>>> import numpy as np
>>> np.set_printoptions(precision=2, suppress=True, linewidth=160, legacy="1.25")
>>> X = np.load("test5.npy")
>>> print(X)
[[-2  1  0  0]
 [ 0 -1  0  0]
 [ 0  0 -2  1]
 [ 0  0  0 -1]]
>>> Y = np.array([[2, 2], [2, -1], [2, -3], [3, 1]])
>>> print(np.linalg.matrix_rank(X @ Y))
2
>>> print(np.einsum("ij,ij->i", X, X))
[5 1 5 1]
>>> proj = np.triu(np.array([[-1, 2, 0, 2], [-1, 0, -2, -1], [1, 1, -1, 1], [-1, 1, -2, 0]]), 1) + np.eye(4)
>>> Y = proj @ X @ np.linalg.inv(proj)
>>> print(Y)
[[-2.  3.  6. -1.]
 [ 0. -1.  2. -4.]
 [ 0.  0. -2.  2.]
 [ 0.  0.  0. -1.]]
>>> print(np.sort(np.linalg.eigvals(Y)))
[-2. -2. -1. -1.]
>>> f = np.array([-3, -3])
>>> print(np.cross(X[2, :3], X[0, :3]))
[2 4 0]
>>> print(np.convolve(X[2], f))
[ 0  0  6  3 -3]
>>> K = np.load("out9.npy")
>>> print(K)
[[ 0 -2  0 -5]
 [ 0  0  0  1]
 [ 0  0  0 -6]
 [ 0  0  0  0]]
>>> theta = np.radians(36)
>>> Rm = np.eye(4)
>>> Rm[1, 1] = Rm[2, 2] = np.cos(theta)
>>> Rm[1, 2], Rm[2, 1] = -np.sin(theta), np.sin(theta)
>>> print(Rm)
[[ 1.    0.    0.    0.  ]
 [ 0.    0.81 -0.59  0.  ]
 [ 0.    0.59  0.81  0.  ]
 [ 0.    0.    0.    1.  ]]
>>> Y = K @ Rm.T
>>> print(np.allclose(np.linalg.norm(K, axis=1), np.linalg.norm(Y, axis=1)))
True
>>> A = np.array([[4, 4, 4, 4], [4, 8, 8, 8], [4, 8, 12, 12], [4, 8, 12, 16]])
>>> # equal to its transpose
>>> Q = A.astype(float).copy()
>>> for j in range(4):
...     Q[:, j] -= Q[:, :j] @ (Q[:, :j].T @ Q[:, j])
...     Q[:, j] /= np.linalg.norm(Q[:, j])
... 
>>> print(np.round(Q.T @ Q, 2) + 0)
[[1. 0. 0. 0.]
 [0. 1. 0. 0.]
 [0. 0. 1. 0.]
 [0. 0. 0. 1.]]
>>> print(Q.round(2) + 0)
[[ 0.5  -0.87  0.    0.  ]
 [ 0.5   0.29 -0.82  0.  ]
 [ 0.5   0.29  0.41 -0.71]
 [ 0.5   0.29  0.41  0.71]]
>>> L = np.linalg.cholesky(A)
>>> print(np.prod(np.diag(L)) ** 2, np.round(np.linalg.det(A), 2))
256.0 256.0
>>> print(L @ L.T)
[[ 4.  4.  4.  4.]
 [ 4.  8.  8.  8.]
 [ 4.  8. 12. 12.]
 [ 4.  8. 12. 16.]]
>>> print(L)
[[2. 0. 0. 0.]
 [2. 2. 0. 0.]
 [2. 2. 2. 0.]
 [2. 2. 2. 2.]]
>>> print(np.diag(L) ** 2)
[4. 4. 4. 4.]
>>> vals, vecs = np.linalg.eigh(A)
>>> x = np.array([0, 1, 2, 2])
>>> print(np.linalg.eigvalsh(A[1:, 1:]))
[ 1.29  3.14 31.57]
>>> print(round(x @ A @ x / (x @ x), 2), round(float(vals[0]), 2), round(vals[-1], 2))
31.11 1.13 33.16
>>> print((np.sign(vecs[:, -1].round(6)) == np.sign(vecs[0, -1].round(6))).astype(int))
[1 1 1 1]
>>> print(vecs * np.sqrt(vals) @ vecs.T)
[[1.72 0.73 0.53 0.46]
 [0.73 2.25 1.19 0.99]
 [0.53 1.19 2.71 1.72]
 [0.46 0.99 1.72 3.44]]
>>> print(vecs * np.maximum(vals, 0) @ vecs.T)
[[ 4.  4.  4.  4.]
 [ 4.  8.  8.  8.]
 [ 4.  8. 12. 12.]
 [ 4.  8. 12. 16.]]
>>> print(np.abs(A).sum(axis=1).max(), round(float(np.abs(vals).max()), 2))
40 33.16
>>> Y = A[0, 0] * A[1:] - np.outer(A[1:, 0], A[0])
>>> print(Y)
[[ 0 16 16 16]
 [ 0 16 32 32]
 [ 0 16 32 48]]
>>> print(A[:, 0] / A[0, 0])
[1. 1. 1. 1.]
>>> print(np.linalg.matrix_rank(Y), np.linalg.matrix_rank(A))
3 4
>>> print(np.flatnonzero(~Y.round(6).any(axis=1)))
[]
>>> E = np.load("layer5.npy")
>>> print(E)
[[ 3 15  9]
 [ 3 15  9]
 [ 0  0  0]]
>>> # rank 1
>>> print(np.linalg.cond(E) > 100)
True
>>> print(np.linalg.matrix_rank(E, rtol=0.1))
1
>>> print([round(float(x), 2) for x in np.linalg.svd(E, compute_uv=False)[:3]])
[25.1, 0.0, 0.0]
>>> print(round(np.linalg.norm(E, 2) / np.linalg.norm(E), 2))
1.0
>>> print(round(np.linalg.det(E), 2))
0.0
>>> print(round(float(np.abs(np.linalg.eigvals(E)).max()), 2))
18.0
>>> print(np.sort(np.abs(np.linalg.eigvals(E))))
[ 0.  0. 18.]
>>> print(np.allclose(E, E.T))
False
>>> print(np.trace(E))
18
>>> mat = np.load("mat.npy")
>>> print(mat.round(2) + 0)
[[ 0.   -0.02  0.04]
 [-2.78  0.45 -1.77]
 [-1.48  0.21 -0.91]
 [-2.79  0.44 -1.9 ]
 [ 2.92 -0.46  1.76]
 [ 2.86 -0.37  1.82]
 [-1.37  0.23 -0.92]
 [ 1.32 -0.17  0.86]
 [-4.25  0.55 -2.66]
 [-2.66  0.39 -1.82]
 [ 2.83 -0.39  1.77]
 [-4.37  0.67 -2.67]
 [ 4.23 -0.6   2.6 ]
 [ 1.44 -0.17  0.88]
 [-2.74  0.39 -1.8 ]
 [ 1.33 -0.25  0.94]
 [-1.35  0.17 -0.83]
 [-0.03 -0.02  0.08]]
>>> Y = np.c_[mat[:, :2] @ np.array([[0, 1], [2, 2]]), np.array([3, 1, 5, 3, 5, 5, 3, 3, 4, 0, 4, 3, 1, 4, 5, 5, 1, 1])]
>>> print(Y)
[[-0.05 -0.05  3.  ]
 [ 0.89 -1.88  1.  ]
 [ 0.43 -1.06  5.  ]
 [ 0.88 -1.91  3.  ]
 [-0.92  2.01  5.  ]
 [-0.73  2.12  5.  ]
 [ 0.46 -0.91  3.  ]
 [-0.35  0.98  3.  ]
 [ 1.09 -3.16  4.  ]
 [ 0.77 -1.88  0.  ]
 [-0.78  2.05  4.  ]
 [ 1.33 -3.04  3.  ]
 [-1.2   3.03  1.  ]
 [-0.33  1.11  4.  ]
 [ 0.79 -1.95  5.  ]
 [-0.51  0.82  5.  ]
 [ 0.34 -1.01  1.  ]
 [-0.03 -0.06  1.  ]]
>>> print(np.round(np.linalg.lstsq(mat, Y[:, 0])[0], 2) + 0)
[0. 2. 0.]
>>> print(np.linalg.matrix_rank(np.c_[mat, Y]))
4
>>> Y = mat / np.sqrt((mat ** 2).mean(axis=1, keepdims=True))
>>> print(np.linalg.norm(Y, axis=1))
[1.73 1.73 1.73 1.73 1.73 1.73 1.73 1.73 1.73 1.73 1.73 1.73 1.73 1.73 1.73 1.73 1.73 1.73]
>>> print(np.linalg.matrix_rank(Y) == np.linalg.matrix_rank(mat))
True
>>> rng = np.random.default_rng(11312)
>>> lab = rng.permutation(3)
>>> Y = mat[:, lab] * rng.choice([-1, 1], 3)
>>> print(Y.round(2) + 0)
[[ 0.02  0.   -0.04]
 [-0.45 -2.78  1.77]
 [-0.21 -1.48  0.91]
 [-0.44 -2.79  1.9 ]
 [ 0.46  2.92 -1.76]
 [ 0.37  2.86 -1.82]
 [-0.23 -1.37  0.92]
 [ 0.17  1.32 -0.86]
 [-0.55 -4.25  2.66]
 [-0.39 -2.66  1.82]
 [ 0.39  2.83 -1.77]
 [-0.67 -4.37  2.67]
 [ 0.6   4.23 -2.6 ]
 [ 0.17  1.44 -0.88]
 [-0.39 -2.74  1.8 ]
 [ 0.25  1.33 -0.94]
 [-0.17 -1.35  0.83]
 [ 0.02 -0.03 -0.08]]
>>> left, _, VT = np.linalg.svd(mat.T @ Y)
>>> print(np.round(np.linalg.lstsq(mat, Y)[0], 2) + 0)
[[ 0.  1.  0.]
 [-1.  0.  0.]
 [ 0.  0. -1.]]
>>> Y = np.array([[2], [1]])
>>> C = np.array([[3, 0]])
>>> feats = Y @ C + 0.1 * rng.normal(size=(2, 2))
>>> print(feats)
[[ 6.03 -0.09]
 [ 3.15 -0.06]]
>>> proj = mat @ np.linalg.solve(mat.T @ mat, mat.T)
>>> print(np.round(proj @ mat[:, 0], 2) + 0)
[ 0.   -2.78 -1.48 -2.79  2.92  2.86 -1.37  1.32 -4.25 -2.66  2.83 -4.37  4.23  1.44 -2.74  1.33 -1.35 -0.03]
>>> print(np.diag(proj))
[0.03 0.16 0.03 0.28 0.28 0.18 0.08 0.04 0.36 0.28 0.08 0.39 0.2  0.1  0.12 0.24 0.04 0.11]
>>> print(np.round(np.linalg.eigvalsh(proj), 2) + 0)
[0. 0. 0. 0. 0. 0. 0. 0. 0. 0. 0. 0. 0. 0. 0. 1. 1. 1.]
>>> lab = mat[:, 2] > np.median(mat[:, 2])
>>> f = mat[lab].mean(axis=0) - mat[~lab].mean(axis=0)
>>> print(((mat - mat.mean(axis=0)) @ f > 0).astype(int))
[1 0 0 0 1 1 0 1 0 0 1 0 1 1 0 1 0 1]
>>> print(f)
[ 4.52 -0.66  2.89]
>>> print(lab.astype(int))
[1 0 0 0 1 1 0 1 0 0 1 0 1 1 0 1 0 1]
>>> print((((mat - mat.mean(axis=0)) @ f > 0) == lab).mean())
1.0
>>> G = np.cov(mat, rowvar=False)
>>> print(np.round(np.polyfit(mat[:, 1], mat[:, 2], 1), 2) + 0)
[-4.35  0.  ]
>>> print(np.median(mat, axis=0))
[-0.69  0.08 -0.4 ]
>>> print(np.argwhere(np.triu(np.abs(np.corrcoef(mat.T)) > 0.8, 1)))
[[0 1]
 [0 2]
 [1 2]]
>>> print(mat.std(axis=0))
[2.57 0.37 1.62]
>>> M = np.arange(12).reshape(4, 3) + 3
>>> print(M)
[[ 3  4  5]
 [ 6  7  8]
 [ 9 10 11]
 [12 13 14]]
>>> r = np.linalg.matrix_rank(M)
>>> print(r)
2
>>> ns = np.linalg.svd(M)[2][r:].T
>>> print(ns @ ns.T)
[[ 0.17 -0.33  0.17]
 [-0.33  0.67 -0.33]
 [ 0.17 -0.33  0.17]]
>>> print([int(np.linalg.matrix_rank(M[:, :j + 1])) for j in range(3)])
[1, 2, 2]
>>> print(ns[:, 0] / ns[np.abs(ns[:, 0]).round(6).argmax(), 0])
[-0.5  1.  -0.5]
>>> W0 = np.load("arr.npy")
>>> print(W0)
[[-1  0  0  0]
 [ 0 -2  0  0]
 [ 0  0 -3  0]
 [ 0  0  0 -2]]
>>> # triangular: eigenvalues sit on the diagonal
>>> vals, vecs = np.linalg.eig(W0)
>>> print(vals)
[-1. -2. -3. -2.]
